>>> import numpy as np
>>> from numpy import linalg as LA
>>> np.set_printoptions(precision=2, suppress=True, linewidth=120, floatmode="fixed")
>>> def rnd(a):
...     return np.round(a, 2) + 0
... 
>>> M = np.load("run9.npy")
>>> print(M)
[[ 1  0  0  0  0  0  0  0  0  0]
 [ 1  1  0  0  0  0  0  0  0  0]
 [ 7  0  1  0  0  0  0  0  0  0]
 [-1 -9 -6  1  0  0  0  0  0  0]
 [ 2 -1 -1 -8  1  0  0  0  0  0]
 [ 6  9  9 -3  7  1  0  0  0  0]
 [ 8  0  4  5  6 -3  1  0  0  0]
 [ 1  8  7 -6 -2 -7  4  1  0  0]
 [-8 -6 -9  6 -1 -1  1 -9  1  0]
 [ 3 -6 -8 -2 -3  1 -3  1  1  1]]
>>> print(LA.norm(M, axis=1).argmax())
8
>>> print(rnd(LA.norm(M, axis=1)))
[ 1.00  1.41  7.07 10.91  8.43 16.03 12.29 14.83 17.38 11.62]
>>> print(rnd(LA.norm(M, 1)), rnd(LA.norm(M, np.inf)))
45.0 42.0
>>> print(rnd(LA.norm(M, axis=0)))
[15.17 17.32 18.14 13.23 10.00  7.81  5.20  9.11  1.41  1.00]
>>> print(rnd(LA.norm(M[0] - M[1])))
1.0
>>> print(rnd(LA.norm(M) ** 2 / LA.norm(M, 2) ** 2))
1.67
>>> print(rnd(LA.norm(M, 2)))
27.99
>>> rng = np.random.default_rng(27717)
>>> lab = rng.permutation(10)
>>> print(lab)
[7 4 6 8 9 0 1 3 5 2]
>>> A2 = M[lab][:, lab]
>>> print(np.diag(A2))
[1 1 1 1 1 1 1 1 1 1]
>>> print(rnd(LA.det(A2)), rnd(LA.det(M[lab])))
1.0 1.0
>>> print(np.trace(A2))
10
>>> print(np.argsort(-LA.norm(M, axis=0).round(6), kind="stable")[:3])
[2 1 0]
>>> print(LA.matrix_rank(M, rtol=0.1))
6
>>> print(rnd(np.sort(np.abs(LA.eigvals(M)))))
[1.00 1.00 1.00 1.00 1.00 1.00 1.00 1.00 1.00 1.00]
>>> M.inv()
Traceback (most recent call last):
  File "<python-input-23>", line 1, in <module>
    M.inv()
    ^^^^^
AttributeError: 'numpy.ndarray' object has no attribute 'inv'
>>> print((M - M.T) / 2)
[[ 0.00 -0.50 -3.50  0.50 -1.00 -3.00 -4.00 -0.50  4.00 -1.50]
 [ 0.50  0.00  0.00  4.50  0.50 -4.50  0.00 -4.00  3.00  3.00]
 [ 3.50  0.00  0.00  3.00  0.50 -4.50 -2.00 -3.50  4.50  4.00]
 [-0.50 -4.50 -3.00  0.00  4.00  1.50 -2.50  3.00 -3.00  1.00]
 [ 1.00 -0.50 -0.50 -4.00  0.00 -3.50 -3.00  1.00  0.50  1.50]
 [ 3.00  4.50  4.50 -1.50  3.50  0.00  1.50  3.50  0.50 -0.50]
 [ 4.00  0.00  2.00  2.50  3.00 -1.50  0.00 -2.00 -0.50  1.50]
 [ 0.50  4.00  3.50 -3.00 -1.00 -3.50  2.00  0.00  4.50 -0.50]
 [-4.00 -3.00 -4.50  3.00 -0.50 -0.50  0.50 -4.50  0.00 -0.50]
 [ 1.50 -3.00 -4.00 -1.00 -1.50  0.50 -1.50  0.50  0.50  0.00]]
>>> print(rnd(np.abs(LA.eigvals(M)).max()))
1.0
>>> print(np.allclose(M @ M.T, M.T @ M))
False
